$ ipython --no-banner

In [1]: import numpy as np

In [2]: import numpy.linalg as la

In [3]: np.set_printoptions(suppress=True, linewidth=140)

In [4]: m1 = np.loadtxt("arr.csv", delimiter=",")

In [5]: m1
Out[5]: 
array([[-1., -1.,  0., -2., -3., -3.],
       [ 2.,  2.,  2.,  1., -4., -1.],
       [ 0.,  3., -8., -2.,  6.,  3.],
       [ 0.,  1., -3., -3.,  0., -1.],
       [-2.,  2., -3., -3.,  3.,  3.],
       [-3.,  1., -3., -5.,  0.,  0.],
       [-2.,  2., -3., -3.,  3.,  3.],
       [ 3.,  3.,  2.,  3., -1.,  2.],
       [-3.,  1., -3., -5.,  0.,  0.],
       [ 3.,  3.,  2.,  3., -1.,  2.],
       [ 4.,  3., -4.,  2.,  5.,  2.],
       [ 0.,  0.,  0.,  0.,  0.,  0.],
       [ 4.,  5., -1.,  2.,  2.,  4.],
       [ 1.,  2., -3., -1.,  3.,  2.],
       [ 0.,  0.,  0.,  0.,  0.,  0.],
       [-2.,  2., -3., -3.,  3.,  3.],
       [ 0.,  0.,  0.,  0.,  0.,  0.],
       [ 1.,  2., -3., -1.,  3.,  2.],
       [ 3.,  1., -1.,  3.,  2.,  0.],
       [ 4.,  5., -1.,  2.,  2.,  4.]])

In [6]: Xs = (m1 - m1.mean(axis=0)) / m1.std(axis=0)

In [7]: np.round(Xs.std(axis=0), 3)
Out[7]: array([1., 1., 1., 1., 1., 1.])

In [8]: b = la.lstsq(np.delete(Xs, 1, axis=1), Xs[:, 1])[0]

In [9]: np.abs(b).argmax()
Out[9]: np.int64(4)

In [10]: round(1 - np.var(Xs[:, 1] - np.delete(Xs, 1, axis=1) @ b), 3)
Out[10]: np.float64(0.981)

In [11]: f = np.array([1, 3])

In [12]: np.correlate(m1[16], m1[14], "full")
Out[12]: array([0., 0., 0., 0., 0., 0., 0., 0., 0., 0., 0.])

In [13]: np.convolve(m1[16], f)
Out[13]: array([0., 0., 0., 0., 0., 0., 0.])

In [14]: np.cross(m1[16, :3], m1[14, :3])
Out[14]: array([0., 0., 0.])

In [15]: vec = np.array([-5, -1, -1, 5, -2, 4])

In [16]: h = np.maximum(m1 @ vec, 0)

In [17]: np.flatnonzero(h > 1e-9)
Out[17]: array([ 4,  6,  7,  9, 15])

In [18]: m1 * (h > 1e-9)[:, None]
Out[18]: 
array([[-0., -0.,  0., -0., -0., -0.],
       [ 0.,  0.,  0.,  0., -0., -0.],
       [ 0.,  0., -0., -0.,  0.,  0.],
       [ 0.,  0., -0., -0.,  0., -0.],
       [-2.,  2., -3., -3.,  3.,  3.],
       [-0.,  0., -0., -0.,  0.,  0.],
       [-2.,  2., -3., -3.,  3.,  3.],
       [ 3.,  3.,  2.,  3., -1.,  2.],
       [-0.,  0., -0., -0.,  0.,  0.],
       [ 3.,  3.,  2.,  3., -1.,  2.],
       [ 0.,  0., -0.,  0.,  0.,  0.],
       [ 0.,  0.,  0.,  0.,  0.,  0.],
       [ 0.,  0., -0.,  0.,  0.,  0.],
       [ 0.,  0., -0., -0.,  0.,  0.],
       [ 0.,  0.,  0.,  0.,  0.,  0.],
       [-2.,  2., -3., -3.,  3.,  3.],
       [ 0.,  0.,  0.,  0.,  0.,  0.],
       [ 0.,  0., -0., -0.,  0.,  0.],
       [ 0.,  0., -0.,  0.,  0.,  0.],
       [ 0.,  0., -0.,  0.,  0.,  0.]])

In [19]: np.maximum(m1 @ vec, 0) - np.maximum(-m1 @ vec, 0)
Out[19]: array([-10.,  -5.,  -5., -17.,   2.,  -8.,   2.,   5.,  -8.,   5., -11.,   0.,  -2.,  -7.,   0.,   2.,   0.,  -7.,  -4.,  -2.])

In [20]: h
Out[20]: array([0., 0., 0., 0., 2., 0., 2., 5., 0., 5., 0., 0., 0., 0., 0., 2., 0., 0., 0., 0.])
